$ python3 -q
>>> import numpy as np
>>> import numpy.linalg as la
>>> np.set_printoptions(precision=2, suppress=True, linewidth=160, legacy="1.25")
>>> def tidy(a):
...     return np.round(a, 2) + 0
... 
>>> J = np.array([[-2.0, -2.0, 0.0, 0.0, 0.0],
...     [-2.0, 1.0, -2.0, 0.0, 0.0],
...     [0.0, -2.0, -3.0, -2.0, 0.0],
...     [0.0, 0.0, -2.0, 1.0, -2.0],
...     [0.0, 0.0, 0.0, -2.0, 3.0]])
>>> print(J)
[[-2. -2.  0.  0.  0.]
 [-2.  1. -2.  0.  0.]
 [ 0. -2. -3. -2.  0.]
 [ 0.  0. -2.  1. -2.]
 [ 0.  0.  0. -2.  3.]]
>>> print([round(float(la.det(J[:i, :i])), 2) + 0 for i in range(1, 6)])
[-2.0, -6.0, 26.0, 50.0, 46.0]
>>> evals, V = la.eigh(J)
>>> x = np.array([3, -2, -1, -1, 0])
>>> print(tidy(x @ J @ x / (x @ x)), tidy(evals[0]), tidy(evals[-1]))
-0.27 -4.71 4.44
>>> E = np.load("x.npy")
>>> print(E)
[[17 19  0 11  7]
 [15 18  0 13  7]
 [20 25  0 20 10]
 [ 3  3  0  1  1]]
>>> T = np.stack([E, -1 * E, E[::-1]])
>>> print(T.shape)
(3, 4, 5)
>>> O, _ = la.qr(np.array([[0.5, -0.6, 0.7, -2.1, -1.7],
...     [-1.6, 0.7, 0.8, -0.3, 0.5],
...     [0.1, -0.2, 0.2, 0.8, -2.1],
...     [-0.4, -0.5, -0.2, 0.6, -0.9],
...     [-0.1, 0.2, 0.7, -0.5, -1.3]]))
>>> V, _ = la.qr(np.array([[0.6, 0.0, 1.1, -0.6],
...     [0.3, -2.0, 0.9, -0.2],
...     [-1.9, -0.9, -0.6, 0.9],
...     [-0.9, -0.8, 1.7, -1.3]]))
>>> sigma = 3 * 0.9 ** np.arange(4)
>>> m1 = O[:, :4] * sigma @ V[:4]
>>> print(tidy(m1))
[[-0.68  1.31 -1.01  1.69]
 [-1.22 -0.37 -1.7  -1.92]
 [-1.01  0.96  1.34 -0.35]
 [ 0.65  2.09 -0.4  -1.08]
 [-1.61 -0.26  0.25  0.21]]
>>> B = np.c_[m1[:, :1] @ np.array([[-1]]), np.array([-4, -5, 1, -2, 1])]
>>> print(tidy(B))
[[ 0.68 -4.  ]
 [ 1.22 -5.  ]
 [ 1.01  1.  ]
 [-0.65 -2.  ]
 [ 1.61  1.  ]]
>>> print(la.matrix_rank(np.c_[m1, B]))
5
>>> O = m1.astype(float).copy()
>>> for j in range(4):
...     O[:, j] -= O[:, :j] @ (O[:, :j].T @ O[:, j])
...     O[:, j] /= la.norm(O[:, j])
... 
>>> print(tidy(O.T @ m1))
[[ 2.44  0.15  0.3   0.21]
 [ 0.    2.68 -0.13  0.1 ]
 [ 0.    0.    2.41  0.63]
 [ 0.    0.    0.    2.73]]
>>> print(tidy(O.T @ O))
[[1. 0. 0. 0.]
 [0. 1. 0. 0.]
 [0. 0. 1. 0.]
 [0. 0. 0. 1.]]
>>> F = np.array([[1.09, 3.09, -4.57],
...     [0.82, 1.93, -3.08],
...     [4.23, 3.4, -5.07],
...     [-0.84, -0.57, 1.56]])
>>> print(F)
[[ 1.09  3.09 -4.57]
 [ 0.82  1.93 -3.08]
 [ 4.23  3.4  -5.07]
 [-0.84 -0.57  1.56]]
>>> x = np.array([1, 2, 0])
>>> rhs = F @ x
>>> print(tidy(la.pinv(F) @ F))
[[1. 0. 0.]
 [0. 1. 0.]
 [0. 0. 1.]]
>>> print(tidy(la.lstsq(F, rhs)[0]))
[1. 2. 0.]
>>> print(tidy(la.solve(F.T @ F, F.T @ rhs)))
[1. 2. 0.]
>>> rng = np.random.default_rng(65)
>>> rhs = rhs + 0.05 * rng.normal(size=4)
>>> print(tidy(rhs))
[ 7.21  4.69 11.09 -2.06]
>>> coef, *_ = la.lstsq(F, rhs)
>>> print(tidy(la.norm(rhs - F @ coef)))
0.02
>>> print([round(float(la.norm(la.solve(F.T @ F + lam * np.eye(3), F.T @ rhs))), 2) for lam in (0, 1, 10, 100)])
[2.11, 1.47, 1.29, 0.71]
>>> print(coef.round())
[ 1.  2. -0.]
>>> proj = F @ la.solve(F.T @ F, F.T)
>>> print(np.allclose(proj @ proj, proj))
True
>>> print(tidy(np.trace(proj)))
3.0
>>> print(tidy((np.eye(4) - proj) @ F))
[[0. 0. 0.]
 [0. 0. 0.]
 [0. 0. 0.]
 [0. 0. 0.]]
>>> data = np.load("data.npy")
>>> print(tidy(data))
[[ 0.45 -0.44  0.03  0.23]
 [-0.44  0.65  0.02  0.18]
 [ 0.03  0.02  1.   -0.01]
 [ 0.23  0.18 -0.01  0.9 ]]
>>> print(np.einsum("ij,ji->", data, data))
3.0
>>> print(tidy(la.det(2 * data)), tidy(la.det(data)))
0.0 0.0
>>> print(tidy(la.det(data.T)))
0.0
>>> print(tidy(la.eigvals(data)))
[0. 1. 1. 1.]
>>> print(tidy(la.eigvals(data).sum().real))
3.0
>>> x = np.array([-2, 0, -2, 1])
>>> print(tidy(np.eye(4) - data))
[[ 0.55  0.44 -0.03 -0.23]
 [ 0.44  0.35 -0.02 -0.18]
 [-0.03 -0.02  0.    0.01]
 [-0.23 -0.18  0.01  0.1 ]]
>>> print(tidy(la.eigvalsh(2 * data - np.eye(4))))
[-1.  1.  1.  1.]
>>> print(tidy(data @ x))
[-0.72  1.02 -2.07  0.47]
>>> f = np.array([4, -1, 1])
>>> print(tidy(np.convolve(data[1], f)))
[-1.76  3.04 -1.    1.36 -0.16  0.18]
>>> evals, V = la.eigh(data)
>>> print(tidy(evals))
[0. 1. 1. 1.]
>>> print((evals > 1e-8).sum(), (evals < -1e-8).sum())
3 0
>>> print(tidy(la.eigvalsh(data @ data)))
[0. 1. 1. 1.]
>>> print(tidy(V.T @ V))
[[1. 0. 0. 0.]
 [0. 1. 0. 0.]
 [0. 0. 1. 0.]
 [0. 0. 0. 1.]]
>>> print(tidy(la.svd(data, compute_uv=False)))
[1. 1. 1. 0.]
>>> print(tidy(V @ np.diag(evals) @ V.T))
[[ 0.45 -0.44  0.03  0.23]
 [-0.44  0.65  0.02  0.18]
 [ 0.03  0.02  1.   -0.01]
 [ 0.23  0.18 -0.01  0.9 ]]
